$ ipython --no-banner

In [1]: import numpy as np

In [2]: np.set_printoptions(precision=1, suppress=True, linewidth=100, sign=" ")

In [3]: def tidy(a):
   ...:     return np.round(a, 1) + 0
   ...: 

In [4]: W0 = np.load("case15.npy")

In [5]: W0
Out[5]: 
array([[-6.8, -1.5,  7.3, -1.2, -3.8,  2.2, -1.8],
       [-6. ,  0.1,  4.9, -2. , -3. ,  3. , -1. ],
       [-4.9,  2.1,  1.8, -3.1, -1.9,  4.1,  0.1],
       [-5.5,  1. ,  3.5, -2.5, -2.5,  3.5, -0.5],
       [-5.2,  1.6,  2.6, -2.8, -2.2,  3.8, -0.2],
       [-6.4, -0.7,  6.1, -1.6, -3.4,  2.6, -1.4],
       [-4. ,  4. , -1.1, -4. , -1. ,  5. ,  1. ],
       [-5.6,  0.9,  3.7, -2.4, -2.6,  3.4, -0.6],
       [-5.5,  0.9,  3.6, -2.5, -2.5,  3.5, -0.5],
       [-4.6,  2.7,  0.9, -3.4, -1.6,  4.4,  0.4],
       [-5.1,  1.8,  2.2, -2.9, -2.1,  3.9, -0.1],
       [-4.3,  3.3,  0. , -3.7, -1.3,  4.7,  0.7],
       [-4.1,  3.7, -0.6, -3.9, -1.1,  4.9,  0.9],
       [-6.5, -0.9,  6.4, -1.5, -3.5,  2.5, -1.5],
       [-3.3,  5.4, -3.1, -4.7, -0.3,  5.7,  1.7],
       [-4.2,  3.5, -0.3, -3.8, -1.2,  4.8,  0.8],
       [-4.9,  2.3,  1.6, -3.1, -1.9,  4.1,  0.1],
       [-7. , -2.1,  8.1, -1. , -4. ,  2. , -2. ],
       [-4.1,  3.7, -0.6, -3.9, -1.1,  4.9,  0.9],
       [-4. ,  4. , -1.1, -4. , -1. ,  5. ,  1. ],
       [-4.2,  3.5, -0.3, -3.8, -1.2,  4.8,  0.8],
       [-5.1,  1.8,  2.4, -2.9, -2.1,  3.9, -0.1],
       [-5.5,  0.9,  3.6, -2.5, -2.5,  3.5, -0.5],
       [-4.4,  3.3,  0.1, -3.6, -1.4,  4.6,  0.6],
       [-3.7,  4.6, -1.9, -4.3, -0.7,  5.3,  1.3],
       [-3.7,  4.5, -1.8, -4.3, -0.7,  5.3,  1.3],
       [-4.5,  3.1,  0.4, -3.5, -1.5,  4.5,  0.5],
       [-3.8,  4.5, -1.7, -4.2, -0.8,  5.2,  1.2],
       [-4.4,  3.3,  0.1, -3.6, -1.4,  4.6,  0.6],
       [-4.8,  2.4,  1.4, -3.2, -1.8,  4.2,  0.2],
       [-4.5,  3.1,  0.4, -3.5, -1.5,  4.5,  0.5],
       [-4.7,  2.6,  1.1, -3.3, -1.7,  4.3,  0.3],
       [-6.2, -0.3,  5.5, -1.8, -3.2,  2.8, -1.2],
       [-6.6, -1.2,  6.8, -1.4, -3.6,  2.4, -1.6],
       [-4.1,  3.8, -0.7, -3.9, -1.1,  4.9,  0.9],
       [-4.1,  3.8, -0.7, -3.9, -1.1,  4.9,  0.9],
       [-3. ,  6. , -4. , -5. ,  0. ,  6. ,  2. ],
       [-5.7,  0.6,  4.1, -2.3, -2.7,  3.3, -0.7]])

In [6]: # rows 12 and 18 are equal

In [7]: Uu, sv, vt = np.linalg.svd(W0)

In [8]: evecs = vt[:(sv > 1e-8).sum()]

In [9]: rng = np.random.default_rng(79)

In [10]: x = W0[31] + -1 * W0[16] + rng.integers(2) * np.eye(7)[6]

In [11]: tidy(x)
Out[11]: array([ 0.2,  0.3, -0.5, -0.2,  0.2,  0.2,  0.2])

In [12]: tidy(evecs.T @ evecs)
Out[12]: 
array([[ 0.7,  0. ,  0. ,  0.1,  0.4, -0.2,  0.2],
       [ 0. ,  1. ,  0. ,  0. ,  0. ,  0. ,  0. ],
       [ 0. ,  0. ,  1. ,  0. ,  0. ,  0. ,  0. ],
       [ 0.1,  0. ,  0. ,  0.4, -0.1, -0.4, -0.2],
       [ 0.4,  0. ,  0. , -0.1,  0.3,  0.1,  0.2],
       [-0.2,  0. ,  0. , -0.4,  0.1,  0.5,  0.2],
       [ 0.2,  0. ,  0. , -0.2,  0.2,  0.2,  0.2]])

In [13]: tidy(np.linalg.norm(x - evecs.T @ evecs @ x))
Out[13]: np.float64(0.0)

In [14]: t3 = np.stack([W0, 5 * W0, W0[::-1]])

In [15]: tidy(np.linalg.norm(t3, axis=(1, 2)))
Out[15]: array([  55. ,  274.8,   55. ])

In [16]: print(t3.shape)
(3, 38, 7)

In [17]: print(np.linalg.matrix_rank(t3))
[ 4  4  4]

In [18]: Uu, sv, vt = np.linalg.svd(W0)

In [19]: np.argmax(sv[:-1] / (sv[1:] + 1e-6)) + 1
Out[19]: np.int64(4)

In [20]: tidy(sv)
Out[20]: array([ 48.5,  25.9,   0.4,   0.1,   0. ,   0. ,   0. ])

In [21]: M2 = Uu[:, :4] @ np.diag(sv[:4]) @ vt[:4]

In [22]: print(tidy(np.linalg.norm(W0 - M2) / np.linalg.norm(W0)))
0.0

In [23]: np.linalg.matrix_rank(W0, rtol=0.05)
Out[23]: np.int64(2)

In [24]: C = W0[[36, 7]].astype(float)

In [25]: for _ in range(3):
    ...:     lab = np.linalg.norm(W0[:, None] - C, axis=-1).argmin(axis=1)
    ...:     C = np.array([W0[lab == j].mean(axis=0) for j in range(2)])
    ...: 

In [26]: lab
Out[26]: 
array([ 1,  1,  1,  1,  1,  1,  0,  1,  1,  0,  1,  0,  0,  1,  0,  0,  1,  1,  0,  0,  0,  1,  1,
        0,  0,  0,  0,  0,  0,  0,  0,  0,  1,  1,  0,  0,  0,  1])

In [27]: np.bincount(lab)
Out[27]: array([ 21,  17])

In [28]: np.abs(C[1] - C[0]).argmax()
Out[28]: np.int64(2)

In [29]: arr = np.load("m.npy")

In [30]: print(arr)
[[ 5.  1.  1.  1.  1.]
 [ 1.  5.  1.  1.  1.]
 [ 1.  1.  5.  1.  1.]
 [ 1.  1.  1.  5.  1.]
 [ 1.  1.  1.  1.  5.]]

In [31]: # symmetric

In [32]: evals, evecs = np.linalg.eig(arr)

In [33]: print(tidy(np.sort(np.linalg.eigvals(np.linalg.inv(arr)))))
[ 0.1  0.2  0.2  0.2  0.2]

In [34]: tidy(np.sort(np.linalg.eigvals(arr @ arr)))
Out[34]: array([ 16.,  16.,  16.,  16.,  81.])

In [35]: print(tidy(np.prod(evals)))
2304.0

In [36]: mat = np.load("run5.npy")

In [37]: mat
Out[37]: 
array([[  0,   0,   3,   3,   1,   0,   1,  -1,   0,   1,   3,  -3],
       [  2,  -1,   3,   6,   1,   0,   1,  -1,  -3,   0,   1,  -2],
       [  0,  -3,   6,   6,   3,  -1,   4,  -1,  -4,  -2,   4,  -2],
       [  2,  -6,   7,   4,   6,  -2,   5,  -4,  -1,   0,   4,  -3],
       [  0,  -7,   9,   4,   7,  -5,   8,  -5,   2,   0,   2,  -3],
       [  0,  -9,  10,   7,   8,  -3,   6,  -5,   1,  -3,   3,  -2],
       [ -2, -12,  12,   9,  10,  -5,   7,  -2,   0,  -6,   5,   0],
       [ -4,  -9,  10,   8,  13,  -8,   5,  -4,   1,  -5,   7,   2],
       [ -5, -12,   7,   5,  11, -11,   4,  -3,  -1,  -8,  10,   0],
       [ -3, -14,   8,   7,  14, -13,   4,  -1,   2, -10,   7,  -3],
       [ -3, -14,  10,   8,  14, -14,   4,  -2,   1, -11,   5,  -2],
       [ -4, -11,  13,   7,  12, -14,   6,  -3,  -2, -11,   7,  -3],
       [ -5,  -9,  13,   9,  10, -13,   9,  -6,   0, -13,   5,  -6],
       [ -8,  -6,  15,   8,  10, -16,   6,  -4,   0, -15,   8,  -5],
       [ -6,  -3,  16,   8,   9, -16,   3,  -6,  -2, -15,   7,  -5],
       [ -3,  -3,  16,   7,   8, -19,   2,  -6,  -2, -15,  10,  -2],
       [ -3,   0,  19,   5,  11, -19,   2,  -7,  -5, -17,   8,   1],
       [ -1,  -3,  16,   4,  11, -22,   3,  -9,  -2, -18,   7,   1],
       [ -4,   0,  14,   3,  14, -22,   5,  -8,   0, -15,   8,  -2],
       [ -3,  -2,  16,   1,  16, -25,   4,  -5,  -3, -18,  11,   0],
       [ -6,  -2,  15,   0,  19, -23,   6,  -5,  -4, -15,   9,  -1],
       [ -8,  -5,  15,   1,  22, -25,   3,  -2,  -4, -17,   7,   0],
       [ -8,  -4,  17,   0,  25, -27,   4,  -5,  -5, -16,   4,   1],
       [-10,  -2,  19,   2,  27, -30,   5,  -2,  -3, -15,   5,   3],
       [ -7,   0,  21,   5,  27, -33,   5,  -3,  -2, -16,   6,   6],
       [ -5,   2,  19,   3,  28, -31,   8,   0,  -4, -15,   3,   7],
       [ -4,   2,  20,   0,  27, -31,  10,  -3,  -6, -17,   0,  10],
       [ -2,   5,  23,   2,  24, -30,  11,  -3,  -7, -18,   1,   8],
       [  0,   4,  26,   0,  27, -29,  13,  -3,  -4, -18,   1,   8],
       [ -2,   7,  29,  -2,  28, -30,  15,   0,  -7, -15,  -2,   5],
       [ -3,   5,  26,  -5,  27, -32,  14,  -1,  -8, -14,  -1,   3],
       [ -5,   3,  25,  -8,  24, -34,  16,   2,  -9, -17,  -1,   4],
       [ -3,   5,  22,  -5,  22, -34,  18,   3, -10, -20,  -2,   6],
       [ -6,   6,  23,  -4,  22, -37,  21,   5,  -7, -22,   0,   4],
       [ -7,   8,  20,  -5,  24, -36,  23,   2,  -8, -24,   0,   1],
       [ -6,   5,  20,  -7,  26, -33,  23,   1,  -7, -26,  -3,  -1],
       [ -6,   8,  21,  -6,  24, -34,  23,   2,  -7, -29,  -1,  -4],
       [ -6,   8,  22,  -7,  24, -37,  21,   5,  -9, -30,  -2,  -3],
       [ -9,  10,  25,  -7,  26, -35,  18,   6, -10, -31,   1,  -5],
       [ -6,   7,  25,  -8,  27, -38,  19,   3, -12, -30,   3,  -8]])

In [38]: Ac = mat - mat.mean(axis=0)

In [39]: Uu, sv, vt = np.linalg.svd(Ac, full_matrices=False)

In [40]: (np.sign(Uu[:, 0]) == np.sign(Uu[0, 0])).astype(int)
Out[40]: 
array([ 1,  1,  1,  1,  1,  1,  1,  1,  1,  1,  1,  1,  1,  1,  1,  1,  1,  1,  1,  1,  1,  0,  0,
        0,  0,  0,  0,  0,  0,  0,  0,  0,  0,  0,  0,  0,  0,  0,  0,  0])

In [41]: print(np.abs(vt[0]).argmax())
5

In [42]: tidy((sv ** 2).sum() ** 2 / (sv ** 4).sum())
Out[42]: np.float64(1.6)

In [43]: tidy(np.abs(vt[-1]))
Out[43]: array([ 0.2,  0. ,  0.3,  0.5,  0.1,  0.3,  0.2,  0.2,  0.6,  0.3,  0.1,  0.3])

In [44]: np.abs(Uu[:, 0]).argmax()
Out[44]: np.int64(0)

In [45]: tidy(vt[0] * np.sign(vt[0, np.abs(vt[0]).argmax()]))
Out[45]: array([ 0.1, -0.3, -0.3,  0.2, -0.4,  0.6, -0.3, -0.1,  0.2,  0.4,  0.1, -0.1])

In [46]: np.linalg.matrix_rank(Ac)
Out[46]: np.int64(12)

In [47]: tidy(sv ** 2 / (sv ** 2).sum())
Out[47]: array([ 0.8,  0.1,  0.1,  0. ,  0. ,  0. ,  0. ,  0. ,  0. ,  0. ,  0. ,  0. ])

In [48]: cov = arr.T @ arr

In [49]: print(tidy(np.linalg.svd(arr, compute_uv=False) ** 2))
[ 81.  16.  16.  16.  16.]

In [50]: print(cov)
[[ 29.  13.  13.  13.  13.]
 [ 13.  29.  13.  13.  13.]
 [ 13.  13.  29.  13.  13.]
 [ 13.  13.  13.  29.  13.]
 [ 13.  13.  13.  13.  29.]]

In [51]: np.trace(cov), (arr ** 2).sum()
Out[51]: (np.float64(145.0), np.float64(145.0))

In [52]: (arr @ arr.T).shape
Out[52]: (5, 5)

In [53]: th = np.deg2rad(90)

In [54]: feats = np.eye(9)

In [55]: feats[np.ix_([8, 0], [8, 0])] = [[np.cos(th), -np.sin(th)], [np.sin(th), np.cos(th)]]

In [56]: tidy(feats)
Out[56]: 
array([[ 0.,  0.,  0.,  0.,  0.,  0.,  0.,  0.,  1.],
       [ 0.,  1.,  0.,  0.,  0.,  0.,  0.,  0.,  0.],
       [ 0.,  0.,  1.,  0.,  0.,  0.,  0.,  0.,  0.],
       [ 0.,  0.,  0.,  1.,  0.,  0.,  0.,  0.,  0.],
       [ 0.,  0.,  0.,  0.,  1.,  0.,  0.,  0.,  0.],
       [ 0.,  0.,  0.,  0.,  0.,  1.,  0.,  0.,  0.],
       [ 0.,  0.,  0.,  0.,  0.,  0.,  1.,  0.,  0.],
       [ 0.,  0.,  0.,  0.,  0.,  0.,  0.,  1.,  0.],
       [-1.,  0.,  0.,  0.,  0.,  0.,  0.,  0.,  0.]])

In [57]: M2 = np.c_[mat[:, :8] @ np.array([[2, 2, 2, 2, 2, -1, -1, 1],
    ...:     [-1, -2, -1, 1, 0, -2, 0, -1],
    ...:     [1, 1, 0, -2, 0, -2, -2, 2],
    ...:     [-2, -1, -2, 1, 0, -2, 1, 1],
    ...:     [-2, 1, 1, -1, 1, 0, 1, 1],
    ...:     [2, 1, 0, 1, 0, -1, 0, -2],
    ...:     [0, 2, 2, 0, 1, 2, 0, 1],
    ...:     [-1, -1, 0, -1, 2, 0, -2, 0]]), np.array([6, 5, 5, 2, 2, 1, 8, 9, 3, 4, 1, 2, 7, 7, 8, 3, 4, 8, 6, 1, 5, 3, 8, 5, 8, 5, 2, 1, 8, 9, 8, 7, 9, 7, 7, 4, 5, 8, 8, 3])]

In [58]: M2
Out[58]: 
array([[  -4,    4,   -3,   -3,    0,  -10,    0,   11,    6],
       [  -5,    7,   -4,    3,    4,  -16,    1,   17,    5],
       [ -10,   17,    2,  -12,    5,   -9,   -1,   30,    5],
       [  -3,   37,   18,  -16,    7,    0,    2,   41,    2],
       [ -11,   42,   22,  -28,    5,    9,    3,   54,    2],
       [ -12,   43,   15,  -28,    4,   -1,    5,   56,    1],
       [ -26,   44,   14,  -44,    9,    3,    1,   70,    8],
       [ -43,   31,    8,  -46,    2,    4,   13,   67,    9],
       [ -42,   27,   11,  -50,   -1,   24,   13,   63,    3],
       [ -51,   33,   16,  -55,   10,   22,   10,   78,    4],
       [ -52,   34,   14,  -58,    8,   17,    9,   85,    1],
       [ -47,   33,   13,  -61,    4,   12,    3,   86,    2],
       [ -46,   33,    9,  -53,   -3,   10,   10,   84,    7],
       [ -59,   13,   -4,  -66,   -8,    2,    4,   84,    7],
       [ -53,    7,  -10,  -58,  -12,  -14,    3,   81,    8],
       [ -49,    8,   -5,  -55,   -8,  -14,   -2,   87,    3],
       [ -50,   11,   -1,  -62,   -7,  -22,   -5,   91,    4],
       [ -48,   20,   10,  -57,   -6,   -5,    2,   96,    8],
       [ -64,   13,   10,  -61,   -5,    2,    9,   90,    6],
       [ -67,   17,   18,  -75,    4,    6,   -2,  102,    1],
       [ -74,   20,   21,  -81,    3,   15,    5,   97,    5],
       [ -90,   13,   15,  -95,    5,   17,    5,  103,    3],
       [ -94,   20,   21, -101,    3,   17,    9,  113,    8],
       [-115,   10,   15, -113,    8,   12,    5,  124,    5],
       [-120,    9,   13, -108,   12,   -2,    3,  138,    8],
       [-117,   15,   26, -102,   26,    4,   -2,  132,    5],
       [-103,   27,   37, -101,   23,   11,   -3,  133,    2],
       [ -95,   26,   33,  -94,   25,   -6,  -12,  136,    1],
       [ -87,   45,   49, -101,   34,   -5,  -19,  146,    8],
       [ -94,   41,   51, -115,   39,   -6,  -30,  150,    9],
       [ -92,   39,   54, -116,   33,   11,  -25,  144,    8],
       [ -90,   37,   59, -125,   34,   31,  -33,  142,    7],
       [ -94,   32,   57, -109,   40,   29,  -30,  139,    9],
       [-110,   25,   54, -120,   41,   35,  -32,  147,    7],
       [-114,   27,   58, -113,   37,   43,  -18,  139,    7],
       [-102,   43,   69, -114,   39,   49,  -17,  137,    4],
       [-105,   33,   62, -112,   39,   40,  -22,  137,    5],
       [-111,   25,   60, -121,   43,   39,  -31,  142,    8],
       [-117,   15,   48, -132,   38,   24,  -34,  138,    8],
       [-111,   31,   62, -131,   40,   34,  -31,  151,    3]])

In [59]: tidy(np.linalg.norm(np.linalg.qr(mat)[0].T @ M2, axis=0) ** 2 / ((M2 ** 2).sum(axis=0) + 1e-12))
Out[59]: array([ 1. ,  1. ,  1. ,  1. ,  1. ,  1. ,  1. ,  1. ,  0.8])

In [60]: np.linalg.matrix_rank(np.c_[mat, M2])
Out[60]: np.int64(13)

In [61]: print(tidy(np.linalg.norm(M2 - mat @ np.linalg.lstsq(mat, M2)[0], axis=0)))
[  0.    0.    0.    0.    0.    0.    0.    0.   14.5]

In [62]: np.linalg.matrix_rank(M2)
Out[62]: np.int64(9)
